>>> import numpy as np
>>> import numpy.linalg as la
>>> np.set_printoptions(suppress=True, linewidth=140)
>>> tidy = lambda a: np.round(a, 2) + 0
>>> F = np.load("out8.npy")
>>> F
array([[-25, -11,   9, -21,  -7,  -2,   2,  18,   0,   9,   6,   1, -19],
       [-28, -61,  13,  -7,  -1,   2,   8,  14,  12,  -1,  -6,  -9,  35],
       [-48, -42,  18, -26,   6, -36,  28,   4,   4,  38, -16,  -6,  -6],
       [-39, -75,   5, -13,  23,  55, -19,  33,  32, -42,   1,   6,  32],
       [-30, -43,   3, -19,   7,  61, -29,  43,  22, -44,  17,  10,   4],
       [-18, -44,  12, -10, -22,  23,  -9,  33,   6, -17,  15,  -7,  23],
       [-81, -63,  25, -55,   1,   2,   8,  46,  14,  17,   4,   3, -29],
       [-73, -54,  24, -52,  -6,   2,   6,  46,  10,  16,   8,   2, -30],
       [-28, -62,  10, -12,  -6,  42, -16,  38,  18, -32,  12,  -2,  30]])
>>> B = np.array([[3, 3, 4],
...     [1, 0, 4],
...     [1, 0, 2],
...     [3, 1, 1],
...     [3, 1, 4],
...     [3, 5, 4],
...     [1, 0, 5],
...     [1, 2, 3],
...     [4, 3, 1],
...     [0, 1, 4],
...     [5, 2, 3],
...     [0, 3, 2],
...     [4, 1, 3]])
>>> np.vstack([F, B.T]).shape
(12, 13)
>>> la.matrix_rank(F @ B)
np.int64(3)
>>> B.T @ F.T
array([[-193,   30, -392,  283,  220,  102, -423, -405,  210],
       [ -72,  -23, -342,  340,  379,  128, -148, -137,  254],
       [-120, -174, -240, -168, -120, -138, -378, -348, -162]])
>>> np.einsum("ik,kj->ji", F, B)
array([[-193,   30, -392,  283,  220,  102, -423, -405,  210],
       [ -72,  -23, -342,  340,  379,  128, -148, -137,  254],
       [-120, -174, -240, -168, -120, -138, -378, -348, -162]])
>>> la.matrix_rank(np.vstack([F, B.T]))
np.int64(7)
>>> np.einsum("ik,kj->ij", F, B)
array([[-193,  -72, -120],
       [  30,  -23, -174],
       [-392, -342, -240],
       [ 283,  340, -168],
       [ 220,  379, -120],
       [ 102,  128, -138],
       [-423, -148, -378],
       [-405, -137, -348],
       [ 210,  254, -162]])
>>> feats = np.loadtxt("w.csv", delimiter=",")
>>> tidy(feats)
array([[-0.43, -0.33,  0.98, -0.14, -1.58,  1.04, -0.7 , -0.04],
       [ 1.51,  0.12, -0.85,  1.56, -1.13, -1.03, -1.96,  0.44],
       [ 2.42, -0.35,  0.21, -0.7 ,  0.37,  0.17, -1.3 ,  0.26],
       [ 0.22,  0.67, -2.32, -0.28,  1.3 ,  1.75,  0.04,  0.63],
       [-0.41, -1.14,  0.05, -1.53, -0.54, -1.44,  0.43,  1.02],
       [ 1.44,  0.94,  0.14, -2.03, -0.39,  0.68,  1.02,  1.48],
       [ 0.35,  0.09, -0.46, -0.09,  0.86, -1.92, -0.33,  1.03],
       [-0.15,  1.11,  0.84,  1.1 , -0.64,  0.28,  1.32,  0.76],
       [ 0.34, -0.95, -0.81, -0.53, -1.68, -0.46, -1.49, -1.85],
       [-1.89, -0.47,  1.17,  0.96, -0.18,  0.07, -1.46,  1.52],
       [-0.23,  0.84,  0.35, -0.88,  0.93, -1.15, -2.35, -0.74],
       [ 1.13, -2.21,  1.26, -0.64,  0.53,  0.65,  0.14, -0.47]])
>>> f, v = feats[1], feats[10]
>>> tidy(f @ f)
np.float64(11.87)
>>> tidy(f @ v)
np.float64(2.51)
>>> p = (f @ v) / (f @ f) * f
>>> tidy(p)
array([ 0.32,  0.03, -0.18,  0.33, -0.24, -0.22, -0.42,  0.09])
>>> la.matrix_rank(np.outer(f, v))
np.int64(1)
>>> tidy((v - p) @ f)
np.float64(0.0)
>>> tidy(la.norm(f + v) ** 2 + la.norm(f - v) ** 2)
np.float64(43.54)
>>> proj = feats @ la.solve(feats.T @ feats, feats.T)
>>> tidy(np.diag(proj))
array([0.46, 0.77, 0.53, 0.86, 0.69, 0.76, 0.45, 0.43, 0.67, 0.81, 0.83, 0.73])
>>> x = np.array([4, -1, -8, -1, 4, -2, 8, 6])
>>> rhs = feats @ x
>>> coef, lr = np.zeros(8), 1 / la.norm(feats, 2) ** 2
>>> for i in range(300):
...     coef -= lr * feats.T @ (feats @ coef - rhs)
...     if i % 50 == 0: print(i, round(la.norm(feats @ coef - rhs), 2))
... 
0 18.96
50 0.0
100 0.0
150 0.0
200 0.0
250 0.0
>>> tidy(coef)
array([ 4., -1., -8., -1.,  4., -2.,  8.,  6.])
>>> left, sig, vt = la.svd(feats, full_matrices=False)
>>> tidy(left.T @ left)
array([[1., 0., 0., 0., 0., 0., 0., 0.],
       [0., 1., 0., 0., 0., 0., 0., 0.],
       [0., 0., 1., 0., 0., 0., 0., 0.],
       [0., 0., 0., 1., 0., 0., 0., 0.],
       [0., 0., 0., 0., 1., 0., 0., 0.],
       [0., 0., 0., 0., 0., 1., 0., 0.],
       [0., 0., 0., 0., 0., 0., 1., 0.],
       [0., 0., 0., 0., 0., 0., 0., 1.]])
>>> tidy(vt @ vt.T)
array([[1., 0., 0., 0., 0., 0., 0., 0.],
       [0., 1., 0., 0., 0., 0., 0., 0.],
       [0., 0., 1., 0., 0., 0., 0., 0.],
       [0., 0., 0., 1., 0., 0., 0., 0.],
       [0., 0., 0., 0., 1., 0., 0., 0.],
       [0., 0., 0., 0., 0., 1., 0., 0.],
       [0., 0., 0., 0., 0., 0., 1., 0.],
       [0., 0., 0., 0., 0., 0., 0., 1.]])
>>> left.shape, sig.shape, vt.shape
((12, 8), (8,), (8, 8))
>>> f = np.array([-2, -1, 2])
>>> tidy(np.cross(feats[11, :3], feats[7, :3]))
array([-3.26, -1.14,  0.92])
>>> tidy(np.convolve(feats[11], f))
array([-2.26,  3.28,  1.95, -4.39,  2.09, -3.11,  0.14,  2.08,  0.76, -0.94])
>>> tidy(np.polyval(f, feats[11]))
array([-1.69, -5.53, -2.43,  1.82,  0.89,  0.52,  1.81,  2.03])
>>> tidy(np.correlate(feats[11], feats[7], "full"))
array([ 0.86, -0.2 , -1.63, -0.18,  2.58, -1.26,  2.3 , -2.6 ,  0.79,  0.03,  1.7 ,  0.24, -0.33, -0.54,  0.07])
>>> m1 = np.load("test9.npy")
>>> tidy(m1)
array([[  3.01,  -7.52,  -7.74, -14.75,  -6.3 ],
       [  2.62,  -4.4 ,  -3.74,  -8.07,  -2.35],
       [  2.55,  -4.18,  -3.46,  -7.59,  -2.12],
       [  2.46,  -3.93,  -3.15,  -7.05,  -1.86],
       [  1.96,  -2.93,  -1.92,  -4.85,  -0.95],
       [  1.64,  -2.47,  -1.38,  -3.84,  -0.62],
       [  0.38,  -1.13,  -0.18,  -1.18,  -0.25],
       [  0.3 ,  -1.04,  -0.14,  -1.04,  -0.25],
       [ -0.03,  -0.49,  -0.01,  -0.38,  -0.22],
       [  1.19,   1.52,   0.11,   0.91,   1.67],
       [  1.37,   1.68,   0.13,   1.01,   1.91],
       [  1.83,   2.1 ,   0.22,   1.28,   2.52],
       [  4.53,   4.32,   0.88,   2.84,   6.18],
       [  7.26,   6.43,   1.74,   4.52,   9.95],
       [ 10.17,   8.66,   2.8 ,   6.44,  14.09],
       [ 11.96,  10.01,   3.5 ,   7.65,  16.66],
       [ 17.04,  13.87,   5.64,  11.29,  24.09],
       [ 25.36,  20.24,   9.53,  17.65,  36.57],
       [ 29.79,  23.64,  11.73,  21.2 ,  43.32]])
>>> cen = m1 - m1.mean(axis=0)
>>> vecs = la.svd(cen)[2][:3]
>>> B = cen - cen @ vecs.T @ vecs
>>> tidy(la.norm(B) / la.norm(cen))
np.float64(0.0)
>>> tidy(np.cov(cen @ vecs.T, rowvar=False))
array([[423.48,   0.  ,   0.  ],
       [  0.  ,  13.33,   0.  ],
       [  0.  ,   0.  ,   0.55]])
>>> z = m1[:, 4] > np.median(m1[:, 4])
>>> f = m1[z].mean(axis=0) - m1[~z].mean(axis=0)
>>> tidy(f)
array([10.54, 12.76,  6.18, 12.99, 18.58])
>>> np.argsort(-np.abs(f).round(6), kind="stable")
array([4, 3, 1, 0, 2])
>>> dist = la.norm(m1[:, None] - m1[None], axis=-1)
>>> la.matrix_rank(dist ** 2)
np.int64(5)
>>> dist.mean(axis=1).argmax()
np.int64(18)
>>> dist.shape
(19, 19)
>>> dist[1].round(6).argsort(kind="stable")[:4]
array([1, 2, 3, 4])
>>> np.allclose(m1[:-1].T @ la.lstsq(m1[:-1].T, m1[-1])[0], m1[-1])
True
>>> tidy(np.trace(la.pinv(m1) @ m1))
np.float64(3.0)
>>> E = np.loadtxt("block19.csv", delimiter=",")
>>> tidy(E)
array([[ 0.27, -0.22,  0.37,  0.12],
       [-0.22,  0.18, -0.3 , -0.1 ],
       [ 0.37, -0.3 ,  0.5 ,  0.17],
       [ 0.12, -0.1 ,  0.17,  0.06]])
>>> left, sig, vt = la.svd(E)
>>> np.argmax(sig[:-1] / (sig[1:] + 1e-6)) + 1
np.int64(1)
>>> B = left[:, :1] @ np.diag(sig[:1]) @ vt[:1]
>>> tidy(B)
array([[ 0.27, -0.22,  0.37,  0.12],
       [-0.22,  0.18, -0.3 , -0.1 ],
       [ 0.37, -0.3 ,  0.5 ,  0.17],
       [ 0.12, -0.1 ,  0.17,  0.06]])
>>> tidy(np.abs(E - B).max())
np.float64(0.0)
>>> la.matrix_rank(B)
np.int64(1)
>>> tidy(la.norm(E - B) / la.norm(E))
np.float64(0.0)
